$ python -q
>>> import numpy as np
>>> np.set_printoptions(precision=1, suppress=True, linewidth=120, legacy="1.25")
>>> def tidy(a):
...     return np.round(a, 1) + 0
... 
>>> mat = np.array([[2, 0, 2, 1], [1, 2, 0, 2], [2, 1, 2, 0], [0, 2, 1, 2]])
>>> mat
array([[2, 0, 2, 1],
       [1, 2, 0, 2],
       [2, 1, 2, 0],
       [0, 2, 1, 2]])
>>> r0 = np.array([0, -1])
>>> np.polyval(r0, mat[1])
array([-1, -1, -1, -1])
>>> np.convolve(mat[1], r0)
array([ 0, -1, -2,  0, -2])
>>> P = np.triu(np.array([[0, -1, -1, -2], [-1, -1, 0, -3], [0, -1, 1, -2], [-3, -1, 2, 0]]), 1) + np.eye(4)
>>> Y = P @ mat @ np.linalg.inv(P)
>>> Y
array([[ -1.,  -8.,  -3., -37.],
       [  1.,  -3.,  -2., -15.],
       [  2.,  -1.,   2.,   1.],
       [  0.,   2.,   1.,  10.]])
>>> P @ mat - mat @ P
array([[-3., -5., -2.,  2.],
       [ 0., -5., -2.,  2.],
       [ 0., -2.,  0.,  7.],
       [ 0.,  0.,  0.,  8.]])
>>> tidy(np.linalg.det(Y))
15.0
>>> m1 = np.array([[-1, 2, 2, -2], [-3, 0, -3, -3], [-1, 0, 3, 1], [3, 0, 3, -2]])
>>> Y = m1 / np.linalg.norm(m1, axis=1, keepdims=True)
>>> C2 = Y @ Y.T
>>> tidy(np.degrees(np.arccos(np.clip(C2[0, 3], -1, 1))))
65.5
>>> tidy(C2)
array([[ 1. ,  0.2,  0.4,  0.4],
       [ 0.2,  1. , -0.5, -0.5],
       [ 0.4, -0.5,  1. ,  0.3],
       [ 0.4, -0.5,  0.3,  1. ]])
>>> vec = np.array([1, 1, 3, 0])
>>> y = m1 @ vec
>>> y
array([  7, -12,   8,  12])
>>> tidy(np.linalg.solve(m1, y + m1[:, 3]))
array([1., 1., 3., 1.])
>>> tidy(np.linalg.solve(m1.T, m1[3]))
array([0., 0., 0., 1.])
>>> tidy(np.linalg.solve(m1, y))
array([1., 1., 3., 0.])
>>> tidy(np.linalg.solve(m1, 3 * y))
array([3., 3., 9., 0.])
>>> Y = np.array([[2, 1], [2, 1]])
>>> C = np.kron(Y, m1)
>>> tidy(np.linalg.norm(C, 2)), tidy(np.linalg.norm(Y, 2) * np.linalg.norm(m1, 2))
(20.1, 20.1)
>>> rng = np.random.default_rng(4660)
>>> lab = rng.permutation(4)
>>> Y = m1[:, lab] * rng.choice([-1, 1], 4)
>>> Y
array([[-2,  2,  1, -2],
       [ 3,  3,  3,  0],
       [-3, -1,  1,  0],
       [-3,  2, -3,  0]])
>>> left, _, VT = np.linalg.svd(m1.T @ Y)
>>> tidy(np.linalg.lstsq(m1, Y)[0])
array([[ 0.,  0., -1.,  0.],
       [ 0.,  0.,  0., -1.],
       [-1.,  0.,  0.,  0.],
       [ 0., -1.,  0.,  0.]])
>>> vec = np.array([1, 3, 0, 2])
>>> y = mat @ vec
>>> b, lr = np.zeros(4), 1 / np.linalg.norm(mat, 2) ** 2
>>> for i in range(8):
...     b -= lr * mat.T @ (mat @ b - y)
...     if i % 2 == 0: print(i, round(np.linalg.norm(mat @ b - y), 1))
... 
0 4.0
2 1.8
4 1.0
6 0.8
>>> tidy(b)
array([0.7, 2.6, 0.4, 2.3])
>>> tidy(np.linalg.cond(mat))
5.0
>>> J = np.array([[2, 3, 4, 5], [6, 7, 8, 9], [10, 11, 12, 13], [14, 15, 16, 17]])
>>> P = np.triu(np.array([[-3, 1, -3, -1], [2, -1, -3, -3], [1, -3, 3, -2], [2, 2, 0, 1]]), 1) + np.eye(4)
>>> Y = P @ J @ np.linalg.inv(P)
>>> Y
array([[ -36.,   -2., -154., -392.],
       [ -66.,   -5., -289., -740.],
       [ -18.,   -1.,  -77., -196.],
       [  14.,    1.,   61.,  156.]])
>>> tidy(np.poly(Y))
array([  1., -38., -80.,   0.,   0.])
>>> P @ J - J @ P
array([[-38., -43., -29., -28.],
       [-72., -84., -45., -47.],
       [-28., -40.,  31.,  33.],
       [  0., -14.,  87.,  91.]])
>>> np.trace(Y), np.trace(J)
(38.0, 38)
>>> O = mat.astype(float).copy()
>>> for j in range(4):
...     O[:, j] -= O[:, :j] @ (O[:, :j].T @ O[:, j])
...     O[:, j] /= np.linalg.norm(O[:, j])
... 
>>> tidy(O.T @ mat)
array([[3. , 1.3, 2.7, 1.3],
       [0. , 2.7, 0.2, 2.3],
       [0. , 0. , 1.4, 0. ],
       [0. , 0. , 0. , 1.4]])
>>> tidy(O)
array([[ 0.7, -0.3,  0.2,  0.6],
       [ 0.3,  0.6, -0.7,  0.2],
       [ 0.7,  0. ,  0.2, -0.7],
       [ 0. ,  0.7,  0.6,  0.2]])
>>> Y = J[0, 0] * J[1:] - np.outer(J[1:, 0], J[0])
>>> Y
array([[  0,  -4,  -8, -12],
       [  0,  -8, -16, -24],
       [  0, -12, -24, -36]])
>>> np.linalg.matrix_rank(Y), np.linalg.matrix_rank(J)
(1, 2)
>>> np.flatnonzero(~Y.round(6).any(axis=1))
array([], dtype=int64)
>>> tidy(np.linalg.norm(J, 1)), tidy(np.linalg.norm(J, np.inf))
(44.0, 62.0)
>>> tidy(np.linalg.norm(J, axis=0))
array([18.3, 20.1, 21.9, 23.7])
>>> tidy(np.linalg.norm(J, axis=1))
array([ 7.3, 15.2, 23.1, 31.1])
>>> tidy(np.linalg.norm(J, "nuc"))
44.1
>>> lab = rng.permutation(4)
>>> lab
array([2, 3, 1, 0])
>>> Y = J[lab][:, lab]
>>> tidy(np.linalg.det(Y)), tidy(np.linalg.det(J[lab]))
(0.0, 0.0)
>>> np.diag(Y)
array([12, 17,  7,  2])
>>> np.allclose(Y, J)
False
>>> arr = np.tanh(np.array([[0.1, 0.7],
...     [0.1, -0.5],
...     [-1.0, 0.1],
...     [-0.3, -0.4],
...     [-1.3, -0.7],
...     [-0.5, 0.6],
...     [-0.8, -0.7],
...     [1.6, -0.7],
...     [-0.1, 0.5],
...     [-1.5, -0.5],
...     [-0.3, 0.7],
...     [-0.2, -0.1],
...     [0.7, 1.0],
...     [-3.2, 1.7],
...     [-0.6, 1.9],
...     [0.1, 1.2],
...     [-1.7, 0.5],
...     [0.8, -0.6],
...     [-1.2, 0.5],
...     [-1.5, 0.8],
...     [0.4, -0.6],
...     [-0.6, 0.7],
...     [-0.7, 1.4],
...     [-0.7, 0.0],
...     [1.9, -0.5],
...     [-1.9, -0.1],
...     [1.4, 0.8],
...     [1.0, -1.3],
...     [-0.4, -0.2]]) @ np.array([[-0.6, 1.8, -2.8, 0.7], [-0.5, 0.0, -1.0, -0.3]]))
>>> tidy(arr)
array([[-0.4,  0.2, -0.8, -0.1],
       [ 0.2,  0.2,  0.2,  0.2],
       [ 0.5, -0.9,  1. , -0.6],
       [ 0.4, -0.5,  0.8, -0.1],
       [ 0.8, -1. ,  1. , -0.6],
       [ 0. , -0.7,  0.7, -0.5],
       [ 0.7, -0.9,  1. , -0.3],
       [-0.5,  1. , -1. ,  0.9],
       [-0.2, -0.2, -0.2, -0.2],
       [ 0.8, -1. ,  1. , -0.7],
       [-0.2, -0.5,  0.1, -0.4],
       [ 0.2, -0.3,  0.6, -0.1],
       [-0.7,  0.9, -1. ,  0.2],
       [ 0.8, -1. ,  1. , -1. ],
       [-0.5, -0.8, -0.2, -0.8],
       [-0.6,  0.2, -0.9, -0.3],
       [ 0.6, -1. ,  1. , -0.9],
       [-0.2,  0.9, -0.9,  0.6],
       [ 0.4, -1. ,  1. , -0.8],
       [ 0.5, -1. ,  1. , -0.9],
       [ 0.1,  0.6, -0.5,  0.4],
       [ 0. , -0.8,  0.8, -0.6],
       [-0.3, -0.9,  0.5, -0.7],
       [ 0.4, -0.9,  1. , -0.5],
       [-0.7,  1. , -1. ,  0.9],
       [ 0.8, -1. ,  1. , -0.9],
       [-0.8,  1. , -1. ,  0.6],
       [ 0. ,  0.9, -0.9,  0.8],
       [ 0.3, -0.6,  0.9, -0.2]])
>>> C = arr[[23, 8]].astype(float)
>>> for _ in range(6):
...     lab = np.linalg.norm(arr[:, None] - C, axis=-1).argmin(axis=1)
...     C = np.array([arr[lab == j].mean(axis=0) for j in range(2)])
... 
>>> lab
array([1, 1, 0, 0, 0, 0, 0, 1, 1, 0, 0, 0, 1, 0, 0, 1, 0, 1, 0, 0, 1, 0, 0, 0, 1, 0, 1, 1, 0])
>>> tidy(C)
array([[ 0.3, -0.8,  0.8, -0.6],
       [-0.4,  0.6, -0.7,  0.4]])
>>> np.bincount(lab)
array([18, 11])
